>>> import numpy as np
>>> np.set_printoptions(precision=2, suppress=True, linewidth=120)
>>> feats = np.load("dump.npy")
>>> feats
array([[ 0.,  0., -1.,  0.,  0.,  0.,  0., -1.],
       [ 0.,  0.,  0., -1., -1., -1., -1.,  0.],
       [-1.,  0.,  0.,  0.,  0.,  0.,  0., -1.],
       [ 0., -1.,  0.,  0., -1., -1., -1.,  0.],
       [ 0., -1.,  0., -1.,  0., -1., -1.,  0.],
       [ 0., -1.,  0., -1., -1.,  0., -1.,  0.],
       [ 0., -1.,  0., -1., -1., -1.,  0.,  0.],
       [-1.,  0., -1.,  0.,  0.,  0.,  0.,  0.]])
>>> np.all(np.linalg.eigvalsh(feats) > 0)
np.False_
>>> [round(float(np.linalg.det(feats[:i, :i])), 2) + 0 for i in range(1, 9)]
[0.0, 0.0, 0.0, 1.0, 2.0, 3.0, 4.0, 8.0]
>>> np.round(np.linalg.eigvalsh(feats).min(), 2)
np.float64(-4.0)
>>> rng = np.random.default_rng(72)
>>> z = rng.permutation(8)
>>> z
array([6, 4, 3, 7, 1, 2, 5, 0])
>>> A2 = feats[z][:, z]
>>> A2
array([[ 0., -1., -1.,  0., -1.,  0., -1.,  0.],
       [-1.,  0., -1.,  0., -1.,  0., -1.,  0.],
       [-1., -1.,  0.,  0., -1.,  0., -1.,  0.],
       [ 0.,  0.,  0.,  0.,  0., -1.,  0., -1.],
       [-1., -1., -1.,  0.,  0.,  0., -1.,  0.],
       [ 0.,  0.,  0., -1.,  0.,  0.,  0., -1.],
       [-1., -1., -1.,  0., -1.,  0.,  0.,  0.],
       [ 0.,  0.,  0., -1.,  0., -1.,  0.,  0.]])
>>> np.diag(A2)
array([0., 0., 0., 0., 0., 0., 0., 0.])
>>> vals, V = np.linalg.eigh(feats)
>>> vec = np.array([-3, 2, -2, 1, 1, 0, 1, 3])
>>> vec @ feats @ vec
np.float64(0.0)
>>> np.round(V * np.abs(vals) @ V.T, 2) + 0
array([[1.33, 0.  , 0.33, 0.  , 0.  , 0.  , 0.  , 0.33],
       [0.  , 1.6 , 0.  , 0.6 , 0.6 , 0.6 , 0.6 , 0.  ],
       [0.33, 0.  , 1.33, 0.  , 0.  , 0.  , 0.  , 0.33],
       [0.  , 0.6 , 0.  , 1.6 , 0.6 , 0.6 , 0.6 , 0.  ],
       [0.  , 0.6 , 0.  , 0.6 , 1.6 , 0.6 , 0.6 , 0.  ],
       [0.  , 0.6 , 0.  , 0.6 , 0.6 , 1.6 , 0.6 , 0.  ],
       [0.  , 0.6 , 0.  , 0.6 , 0.6 , 0.6 , 1.6 , 0.  ],
       [0.33, 0.  , 0.33, 0.  , 0.  , 0.  , 0.  , 1.33]])
>>> vec @ feats @ vec / (vec @ vec), np.round(vals[0], 2), round(float(vals[-1]), 2)
(np.float64(0.0), np.float64(-4.0), 1.0)
>>> np.round(V * np.maximum(vals, 0) @ V.T, 2) + 0
array([[ 0.67,  0.  , -0.33,  0.  ,  0.  ,  0.  ,  0.  , -0.33],
       [ 0.  ,  0.8 ,  0.  , -0.2 , -0.2 , -0.2 , -0.2 ,  0.  ],
       [-0.33,  0.  ,  0.67,  0.  ,  0.  ,  0.  ,  0.  , -0.33],
       [ 0.  , -0.2 ,  0.  ,  0.8 , -0.2 , -0.2 , -0.2 ,  0.  ],
       [ 0.  , -0.2 ,  0.  , -0.2 ,  0.8 , -0.2 , -0.2 ,  0.  ],
       [ 0.  , -0.2 ,  0.  , -0.2 , -0.2 ,  0.8 , -0.2 ,  0.  ],
       [ 0.  , -0.2 ,  0.  , -0.2 , -0.2 , -0.2 ,  0.8 ,  0.  ],
       [-0.33,  0.  , -0.33,  0.  ,  0.  ,  0.  ,  0.  ,  0.67]])
>>> A = np.loadtxt("x.csv", delimiter=",")
>>> A
array([[-2., -2.,  1., -2.,  1.,  2.,  0.,  0., -3.,  2., -1., -1., -2., -2., -1.],
       [-2.,  1., -2.,  4., -2., -4.,  0.,  0.,  6., -4.,  2.,  2.,  4.,  4.,  2.],
       [ 1., -2., -2., -2.,  1.,  2.,  0.,  0., -3.,  2., -1., -1., -2., -2., -1.],
       [-2.,  4., -2.,  1., -2., -4.,  0.,  0.,  6., -4.,  2.,  2.,  4.,  4.,  2.],
       [ 1., -2.,  1., -2., -2.,  2.,  0.,  0., -3.,  2., -1., -1., -2., -2., -1.],
       [ 2., -4.,  2., -4.,  2.,  1.,  0.,  0., -6.,  4., -2., -2., -4., -4., -2.],
       [ 0.,  0.,  0.,  0.,  0.,  0., -3.,  0.,  0.,  0.,  0.,  0.,  0.,  0.,  0.],
       [ 0.,  0.,  0.,  0.,  0.,  0.,  0., -3.,  0.,  0.,  0.,  0.,  0.,  0.,  0.],
       [-3.,  6., -3.,  6., -3., -6.,  0.,  0.,  6., -6.,  3.,  3.,  6.,  6.,  3.],
       [ 2., -4.,  2., -4.,  2.,  4.,  0.,  0., -6.,  1., -2., -2., -4., -4., -2.],
       [-1.,  2., -1.,  2., -1., -2.,  0.,  0.,  3., -2., -2.,  1.,  2.,  2.,  1.],
       [-1.,  2., -1.,  2., -1., -2.,  0.,  0.,  3., -2.,  1., -2.,  2.,  2.,  1.],
       [-2.,  4., -2.,  4., -2., -4.,  0.,  0.,  6., -4.,  2.,  2.,  1.,  4.,  2.],
       [-2.,  4., -2.,  4., -2., -4.,  0.,  0.,  6., -4.,  2.,  2.,  4.,  1.,  2.],
       [-1.,  2., -1.,  2., -1., -2.,  0.,  0.,  3., -2.,  1.,  1.,  2.,  2., -2.]])
>>> U, sigma, VT = np.linalg.svd(A)
>>> np.argmax(sigma[:-1] / (sigma[1:] + 1e-6)) + 1
np.int64(1)
>>> A2 = U[:, :1] @ np.diag(sigma[:1]) @ VT[:1]
>>> np.round(np.linalg.norm(A - A2) / np.linalg.norm(A), 2)
np.float64(0.3)
>>> np.linalg.matrix_rank(A2)
np.int64(1)
>>> round(np.linalg.norm(A - A2, 2), 2), round(sigma[1], 2)
(np.float64(3.0), np.float64(3.0))
